>>> import numpy as np
>>> np.set_printoptions(precision=2, suppress=True, linewidth=200)
>>> def rnd(a):
...     return np.round(a, 2) + 0
... 
>>> M = np.loadtxt("out7.csv", delimiter=",")
>>> M
array([[-35.,  12., -27., -34.,  12., -12.,  -2., -20., -25.,  -2.],
       [  4.,  -3.,   0.,   8.,  -3.,   2.,  -1.,   6.,   8.,   6.],
       [-33., -35., -24., -34., -35., -43., -17., -52., -26., -36.],
       [ -9., -30.,  -9.,  -6., -30., -24., -12., -24.,  -3., -18.],
       [  3.,   7.,   3.,   2.,   7.,   6.,   3.,   6.,   1.,   4.]])
>>> other = M[0, 0] * M[1:] - np.outer(M[1:, 0], M[0])
>>> other
array([[   0.,   57.,  108., -144.,   57.,  -22.,   43., -130., -180., -202.],
       [   0., 1621.,  -51.,   68., 1621., 1109.,  529., 1160.,   85., 1194.],
       [   0., 1158.,   72.,  -96., 1158.,  732.,  402.,  660., -120.,  612.],
       [   0., -281.,  -24.,   32., -281., -174.,  -99., -150.,   40., -134.]])
>>> rnd(M[:, 0] / M[0, 0])
array([ 1.  , -0.11,  0.94,  0.26, -0.09])
>>> data = np.array([[1, -4, 16, -64],
...     [1, -3, 9, -27],
...     [1, -2, 4, -8],
...     [1, -1, 1, -1],
...     [1, 0, 0, 0],
...     [1, 1, 1, 1],
...     [1, 2, 4, 8],
...     [1, 3, 9, 27]])
>>> w1 = np.array([[0, 3, 2], [1, -3, -2], [1, 1, 2], [2, 3, 2]])
>>> coef = np.array([-1, 2, 0])
>>> H = np.maximum(data @ w1 + coef, 0)
>>> H
array([[ 0,  0,  0],
       [ 0,  0,  0],
       [ 0,  0,  0],
       [ 0,  6,  4],
       [ 0,  5,  2],
       [ 3,  6,  4],
       [21, 27, 22],
       [65, 86, 68]])
>>> rnd((H > 0).mean(axis=0))
array([0.38, 0.62, 0.62])
>>> (H > 0).astype(int)
array([[0, 0, 0],
       [0, 0, 0],
       [0, 0, 0],
       [0, 1, 1],
       [0, 1, 1],
       [1, 1, 1],
       [1, 1, 1],
       [1, 1, 1]])
>>> cent = np.array([[1, 1], [1, 2], [2, 3]])
>>> H @ cent
array([[  0,   0],
       [  0,   0],
       [  0,   0],
       [ 14,  24],
       [  9,  16],
       [ 17,  27],
       [ 92, 141],
       [287, 441]])
>>> w1 @ cent
array([[  7,  12],
       [ -6, -11],
       [  6,   9],
       [  9,  14]])
>>> other = data[0, 0] * data[1:] - np.outer(data[1:, 0], data[0])
>>> other
array([[  0,   1,  -7,  37],
       [  0,   2, -12,  56],
       [  0,   3, -15,  63],
       [  0,   4, -16,  64],
       [  0,   5, -15,  65],
       [  0,   6, -12,  72],
       [  0,   7,  -7,  91]])
>>> np.flatnonzero(~other.round(6).any(axis=1))
array([], dtype=int64)
>>> np.abs(np.diag(np.linalg.qr(other)[1])) > 1e-9
array([False,  True,  True,  True])
>>> other = np.array([[6, 2, 9, 5, -5, 1, 2, 5, 0, 4],
...     [-5, -2, -1, -6, 1, -4, -1, -4, -1, 0],
...     [-9, 0, -7, 9, 4, 4, 2, 1, -7, 6],
...     [-4, -1, -8, -6, -4, -8, -7, 3, 3, 7],
...     [-7, -8, -8, -9, -1, 3, -2, 9, 3, 9],
...     [2, 1, 4, 2, 7, 6, -5, 4, 4, 5],
...     [-9, -6, 8, 2, 5, 9, -9, 0, 7, -9],
...     [4, -8, -9, -7, 4, -3, 4, -2, -8, 9],
...     [-2, 0, 3, 7, -3, -1, 4, -1, -3, -1],
...     [-8, -5, -8, 9, -6, 1, 3, -3, -1, 0],
...     [6, 5, 8, -9, 9, -4, -6, -9, 7, -5],
...     [2, -5, -3, 6, -1, 4, -1, 4, -5, -2]])
>>> m1 = other.T @ other
>>> m1
array([[ 416,  166,  210, -104,   43, -102,   58,  -54,   -6,  -26],
       [ 166,  249,  215,   26,   25,  -75,    6,  -87,   66,  -99],
       [ 210,  215,  566,   54,  112,   93, -108,  -83,  216, -304],
       [-104,   26,   54,  563, -128,  199,  141,   52, -147,  -94],
       [  43,   25,  112, -128,  276,   68, -120,  -90,   70,  -47],
       [-102,  -75,   93,  199,   68,  266,  -40,  108,   26,  -66],
       [  58,    6, -108,  141, -120,  -40,  246,  -14, -207,   73],
       [ -54,  -87,  -83,   52,  -90,  108,  -14,  259,  -12,  168],
       [  -6,   66,  216, -147,   70,   26, -207,  -12,  281, -131],
       [ -26,  -99, -304,  -94,  -47,  -66,   73,  168, -131,  399]])
>>> w, V = np.linalg.eigh(m1)
>>> rnd(np.abs(V[:, -1]))
array([0.28, 0.29, 0.64, 0.09, 0.22, 0.03, 0.2 , 0.21, 0.32, 0.43])
>>> np.abs(V[:, -1]).round(6).argmax()
np.int64(2)
>>> rnd(w)
array([   1.56,   35.59,   49.36,   72.19,  151.22,  268.98,  358.88,  612.06,  808.92, 1162.24])
>>> rnd(V.T @ V)
array([[1., 0., 0., 0., 0., 0., 0., 0., 0., 0.],
       [0., 1., 0., 0., 0., 0., 0., 0., 0., 0.],
       [0., 0., 1., 0., 0., 0., 0., 0., 0., 0.],
       [0., 0., 0., 1., 0., 0., 0., 0., 0., 0.],
       [0., 0., 0., 0., 1., 0., 0., 0., 0., 0.],
       [0., 0., 0., 0., 0., 1., 0., 0., 0., 0.],
       [0., 0., 0., 0., 0., 0., 1., 0., 0., 0.],
       [0., 0., 0., 0., 0., 0., 0., 1., 0., 0.],
       [0., 0., 0., 0., 0., 0., 0., 0., 1., 0.],
       [0., 0., 0., 0., 0., 0., 0., 0., 0., 1.]])
>>> rnd(V @ np.diag(w) @ V.T)
array([[ 416.,  166.,  210., -104.,   43., -102.,   58.,  -54.,   -6.,  -26.],
       [ 166.,  249.,  215.,   26.,   25.,  -75.,    6.,  -87.,   66.,  -99.],
       [ 210.,  215.,  566.,   54.,  112.,   93., -108.,  -83.,  216., -304.],
       [-104.,   26.,   54.,  563., -128.,  199.,  141.,   52., -147.,  -94.],
       [  43.,   25.,  112., -128.,  276.,   68., -120.,  -90.,   70.,  -47.],
       [-102.,  -75.,   93.,  199.,   68.,  266.,  -40.,  108.,   26.,  -66.],
       [  58.,    6., -108.,  141., -120.,  -40.,  246.,  -14., -207.,   73.],
       [ -54.,  -87.,  -83.,   52.,  -90.,  108.,  -14.,  259.,  -12.,  168.],
       [  -6.,   66.,  216., -147.,   70.,   26., -207.,  -12.,  281., -131.],
       [ -26.,  -99., -304.,  -94.,  -47.,  -66.,   73.,  168., -131.,  399.]])
>>> (w > 1e-8).sum(), (w < -1e-8).sum()
(np.int64(10), np.int64(0))
>>> x = np.array([5, 5, 9, 1, -1, -6, -8, 6, -7, 6])
>>> target = m1 @ x
>>> coef, lr = np.zeros(10), 1 / np.linalg.norm(m1, 2) ** 2
>>> for i in range(150):
...     coef -= lr * m1.T @ (m1 @ coef - target)
...     if i % 50 == 0: print(i, round(np.linalg.norm(m1 @ coef - target), 2))
... 
0 4135.4
50 608.54
100 498.87
>>> rnd(np.linalg.cond(m1))
np.float64(743.08)
>>> feats = np.loadtxt("m.csv", delimiter=",")
>>> feats
array([[ 0.,  0.,  0.,  0.,  0.,  0.,  8.,  4.,  0.,  6.,  0.],
       [ 7., 10., 15.,  6.,  0.,  8.,  8.,  7.,  0.,  0.,  0.],
       [ 0., 14.,  6.,  0.,  1.,  0.,  0.,  7.,  0.,  0., 12.],
       [ 0.,  0.,  0.,  0.,  0.,  0.,  6.,  8.,  0.,  6.,  8.],
       [ 5., 19., 15.,  0.,  0.,  0.,  1.,  9.,  0.,  0.,  4.],
       [12., 16.,  6.,  4., 17.,  0.,  0.,  2.,  6.,  0., 14.],
       [ 0.,  0.,  0.,  0.,  0.,  0., 12.,  2.,  0., 16.,  0.],
       [18.,  0., 10., 22.,  5., 20.,  9.,  0.,  0.,  1.,  0.],
       [ 0.,  0.,  0.,  0.,  0.,  0., 18.,  8.,  0., 12.,  0.],
       [28., 18., 10., 22., 29.,  6.,  0.,  0., 10.,  0., 10.],
       [ 2., 14., 14.,  0.,  0.,  0.,  5.,  9.,  0.,  0.,  0.],
       [ 7.,  0.,  7., 12.,  0., 16., 14.,  1.,  0.,  4.,  0.],
       [ 0., 13., 20.,  0.,  0.,  6., 14., 13.,  0.,  0.,  0.],
       [ 0., 13., 16.,  0.,  0.,  0., 10., 12.,  0.,  0.,  0.],
       [ 0., 18.,  9.,  0.,  0.,  0.,  0., 10.,  0.,  0., 12.],
       [ 1.,  9., 17.,  1.,  0.,  8., 13., 10.,  0.,  0.,  0.],
       [ 0.,  5.,  0.,  0.,  5.,  0.,  0.,  3.,  5.,  4., 14.],
       [ 0.,  0.,  0.,  0.,  4.,  0.,  8.,  0., 20., 28.,  0.],
       [ 0., 18., 13.,  0.,  0.,  0.,  2., 11.,  0.,  0.,  6.],
       [ 0.,  3., 10.,  0.,  0.,  0., 14., 11.,  0.,  0.,  0.],
       [ 0.,  0.,  9.,  0.,  0.,  6., 12.,  6.,  0.,  0.,  0.],
       [ 0.,  0.,  0.,  0.,  0.,  0., 13.,  6.,  0.,  9.,  0.],
       [ 0.,  0.,  0.,  0.,  9.,  0.,  0.,  0., 16., 16., 12.],
       [16., 16., 14., 12.,  9.,  6.,  0.,  4.,  0.,  0.,  2.],
       [11.,  2.,  5., 10.,  8.,  6.,  2.,  0.,  2.,  2.,  0.],
       [ 5.,  0.,  3.,  8.,  0., 10., 10.,  0.,  0.,  6.,  0.],
       [ 8.,  0.,  0., 12.,  3., 12.,  9.,  0.,  3.,  9.,  0.],
       [ 4.,  0., 10.,  8.,  0., 14., 15.,  4.,  0.,  1.,  0.],
       [26.,  9.,  2., 21., 33.,  4.,  0.,  0., 18.,  2., 12.],
       [ 9., 11.,  5.,  3., 12.,  0.,  0.,  2.,  4.,  0., 10.],
       [ 0.,  3.,  0.,  0.,  0.,  0.,  2.,  8.,  0.,  4., 12.],
       [ 0.,  0.,  0.,  2.,  0.,  8., 14.,  0.,  0., 12.,  0.],
       [ 3., 28., 15.,  0.,  2.,  0.,  0., 11.,  0.,  0., 14.],
       [ 0.,  0.,  0.,  0.,  1.,  0.,  6.,  0.,  6., 12.,  0.]])
>>> hat = feats @ np.linalg.solve(feats.T @ feats, feats.T)
>>> rnd(hat @ feats[:, 2])
array([ 0., 15.,  6.,  0., 15.,  6.,  0., 10.,  0., 10., 14.,  7., 20., 16.,  9., 17.,  0.,  0., 13., 10.,  9.,  0.,  0., 14.,  5.,  3.,  0., 10.,  2.,  5.,  0.,  0., 15.,  0.])
>>> rnd(np.linalg.eigvalsh(hat))
array([0., 0., 0., 0., 0., 0., 0., 0., 0., 0., 0., 0., 0., 0., 0., 0., 0., 0., 0., 0., 0., 0., 0., 1., 1., 1., 1., 1., 1., 1., 1., 1., 1., 1.])
>>> np.allclose(hat @ hat, hat)
True
>>> rnd(np.trace(hat))
np.float64(11.0)
